% python3 -q
>>> import numpy as np
>>> np.set_printoptions(precision=2, suppress=True, linewidth=140, legacy="1.25")
>>> def rd(a):
...     return np.round(a, 2) + 0
... 
>>> X = np.loadtxt("case0.csv", delimiter=",")
>>> print(X)
[[ 6.  30.   3.   1.   1. ]
 [-0.5  0.1 -0.1  0.4 -0.4]
 [ 1.5  0.4 -1.8  0.9  2.1]
 [-1.9 -0.2 -0.5 -0.7 -0.1]
 [ 0.8  0.7  0.9 -0.5  2. ]
 [-2.7  0.6 -1.3 -0.2  1.3]
 [ 1.2  0.2 -1.1  0.9  0.4]
 [ 1.8  0.   1.6 -0.4 -0.2]
 [ 1.3 -0.1  0.  -0.9 -0.6]
 [-2.4  0.7 -0.9 -0.6  2.6]
 [ 0.4  1.1 -1.3 -1.3  0.1]
 [ 0.1  1.  -2.  -1.1  1.2]
 [ 0.1  0.4  0.5  1.3  0.2]
 [-1.  -0.9 -0.1  0.5  0.5]
 [ 0.9 -0.1 -1.   0.4 -0.8]
 [ 0.  -0.7 -0.7  0.1  2.1]
 [ 0.7  0.2 -0.5 -0.2  2.1]
 [-0.6  0.5 -0.5  0.3  2.5]
 [ 1.7 -1.5 -2.   0.8 -0.6]
 [-0.1  0.7  2.2 -0.4 -0.7]
 [-0.7  0.5 -0.2 -0.3  0.5]
 [ 0.1  0.1 -1.1  0.7  0.2]
 [ 0.6  0.8  1.   1.9 -1.4]
 [ 0.3  1.1  1.   0.9 -1.5]
 [-0.6 -1.   0.5 -1.5  1.5]
 [-0.4  2.9  0.  -1.6 -0.7]
 [ 0.5 -0.6 -0.8  0.5  0.2]
 [-1.8  1.1  0.   0.9 -0.5]
 [ 0.5  0.7 -1.4  0.   0.4]
 [ 0.   0.3  1.4  1.   0.9]
 [ 0.7 -0.1 -1.3 -0.6  0.1]]
>>> proj = X @ np.linalg.solve(X.T @ X, X.T)
>>> print(np.linalg.matrix_rank(np.eye(31) - proj))
26
>>> print(rd(proj @ X[:, 2]))
[ 3.  -0.1 -1.8 -0.5  0.9 -1.3 -1.1  1.6  0.  -0.9 -1.3 -2.   0.5 -0.1 -1.  -0.7 -0.5 -0.5 -2.   2.2 -0.2 -1.1  1.   1.   0.5  0.  -0.8
  0.  -1.4  1.4 -1.3]
>>> cent = X[[5, 28]].astype(float)
>>> for _ in range(5):
...     labels = np.linalg.norm(X[:, None] - cent, axis=-1).argmin(axis=1)
...     cent = np.array([X[labels == j].mean(axis=0) for j in range(2)])
... 
>>> print(labels)
[1 0 0 0 0 0 0 1 0 0 0 0 0 0 0 0 0 0 0 1 0 0 1 1 0 1 0 0 0 0 0]
>>> print(rd(cent))
[[-0.07  0.14 -0.61  0.03  0.72]
 [ 1.37  5.92  1.47  0.23 -0.58]]
>>> print(np.bincount(labels))
[25  6]
>>> print(rd(cent[1] - cent[0]))
[ 1.43  5.78  2.08  0.2  -1.3 ]
>>> print(np.abs(cent[1] - cent[0]).argmax())
1
